In [1]: import numpy as np

In [2]: from numpy import linalg as LA

In [3]: np.set_printoptions(suppress=True, linewidth=120)

In [4]: data = np.load("run14.npy")

In [5]: data
Out[5]: 
array([[  6,  -6,  -2,  -6,   4,  -4,  -2],
       [ 12, -12,  -4, -12,   8,  -8,  -4],
       [  6,  -6,  -2,  -6,   4,  -4,  -2],
       [-15,  15,   5,  15, -10,  10,   5]])

In [6]: W = np.array([[0, 4, 0],
   ...:     [3, 4, 4],
   ...:     [4, 4, 4],
   ...:     [-3, -5, -4],
   ...:     [4, -5, 4],
   ...:     [-1, 1, 0],
   ...:     [0, 2, 3]])

In [7]: coef = np.array([1, 2, 2])

In [8]: H = np.maximum(data @ W + coef, 0)

In [9]: LA.matrix_rank(H)
Out[9]: np.int64(3)

In [10]: H
Out[10]: 
array([[13,  0,  4],
       [25,  0,  6],
       [13,  0,  4],
       [ 0, 17,  0]])

In [11]: (H > 0).astype(int)
Out[11]: 
array([[1, 0, 1],
       [1, 0, 1],
       [1, 0, 1],
       [0, 1, 0]])

In [12]: C = np.array([[2, 2, 0], [0, 1, 1], [2, 0, 3]])

In [13]: (H @ C).round(6).argmax(axis=1)
Out[13]: array([0, 0, 0, 1])

In [14]: H @ C
Out[14]: 
array([[34, 26, 12],
       [62, 50, 18],
       [34, 26, 12],
       [ 0, 17, 17]])

In [15]: W @ C
Out[15]: 
array([[  0,   4,   4],
       [ 14,  10,  16],
       [ 16,  12,  16],
       [-14, -11, -17],
       [ 16,   3,   7],
       [ -2,  -1,   1],
       [  6,   2,  11]])

In [16]: X = np.load("block10.npy")

In [17]: X
Out[17]: 
array([[ 3., 14., -7.],
       [-2.,  1.,  2.],
       [-4., 10.,  0.]])

In [18]: U, sigma, VT = LA.svd(X)

In [19]: np.argmax(sigma[:-1] / (sigma[1:] + 1e-6)) + 1
Out[19]: np.int64(2)

In [20]: Y = U[:, :2] @ np.diag(sigma[:2]) @ VT[:2]

In [21]: np.round(LA.norm(X - Y, 2), 1), round(sigma[2], 1)
Out[21]: (np.float64(0.5), np.float64(0.5))

In [22]: round(np.abs(X - Y).max(), 1)
Out[22]: np.float64(0.3)

In [23]: m1 = -2 * np.eye(6) + np.eye(6, k=1)

In [24]: m1
Out[24]: 
array([[-2.,  1.,  0.,  0.,  0.,  0.],
       [ 0., -2.,  1.,  0.,  0.,  0.],
       [ 0.,  0., -2.,  1.,  0.,  0.],
       [ 0.,  0.,  0., -2.,  1.,  0.],
       [ 0.,  0.,  0.,  0., -2.,  1.],
       [ 0.,  0.,  0.,  0.,  0., -2.]])

In [25]: Y = m1 / np.sqrt((m1 ** 2).mean(axis=1, keepdims=True))

In [26]: LA.matrix_rank(Y) == LA.matrix_rank(m1)
Out[26]: np.True_

In [27]: LA.matrix_rank(m1 - m1.mean(axis=1, keepdims=True))
Out[27]: np.int64(5)

In [28]: cov = data.T @ data

In [29]: (data @ data.T).shape
Out[29]: (4, 4)

In [30]: np.round(LA.svd(data, compute_uv=False) ** 2, 1) + 0
Out[30]: array([1813.,    0.,    0.,    0.])

In [31]: np.allclose(cov, cov.T)
Out[31]: True

In [32]: np.diag(cov)
Out[32]: array([441, 441,  49, 441, 196, 196,  49])

In [33]: F = np.array([[9, 7, 10, 7, 9, 5],
    ...:     [7, 10, 11, 4, 8, 9],
    ...:     [10, 11, 17, 8, 11, 10],
    ...:     [7, 4, 8, 9, 5, 2],
    ...:     [9, 8, 11, 5, 12, 7],
    ...:     [5, 9, 10, 2, 7, 9]])

In [34]: U, sigma, VT = LA.svd(F, full_matrices=False)

In [35]: sigma.round(1) + 0
Out[35]: array([50.7,  8.9,  4.2,  1.7,  0.5,  0. ])

In [36]: np.round(U.T @ F @ VT.T, 1) + 0
Out[36]: 
array([[50.7,  0. ,  0. ,  0. ,  0. ,  0. ],
       [ 0. ,  8.9,  0. ,  0. ,  0. ,  0. ],
       [ 0. ,  0. ,  4.2,  0. ,  0. ,  0. ],
       [ 0. ,  0. ,  0. ,  1.7,  0. ,  0. ],
       [ 0. ,  0. ,  0. ,  0. ,  0.5,  0. ],
       [ 0. ,  0. ,  0. ,  0. ,  0. ,  0. ]])

In [37]: (sigma > 1e-8).sum()
Out[37]: np.int64(6)

In [38]: np.round(VT @ VT.T, 1) + 0
Out[38]: 
array([[1., 0., 0., 0., 0., 0.],
       [0., 1., 0., 0., 0., 0.],
       [0., 0., 1., 0., 0., 0.],
       [0., 0., 0., 1., 0., 0.],
       [0., 0., 0., 0., 1., 0.],
       [0., 0., 0., 0., 0., 1.]])
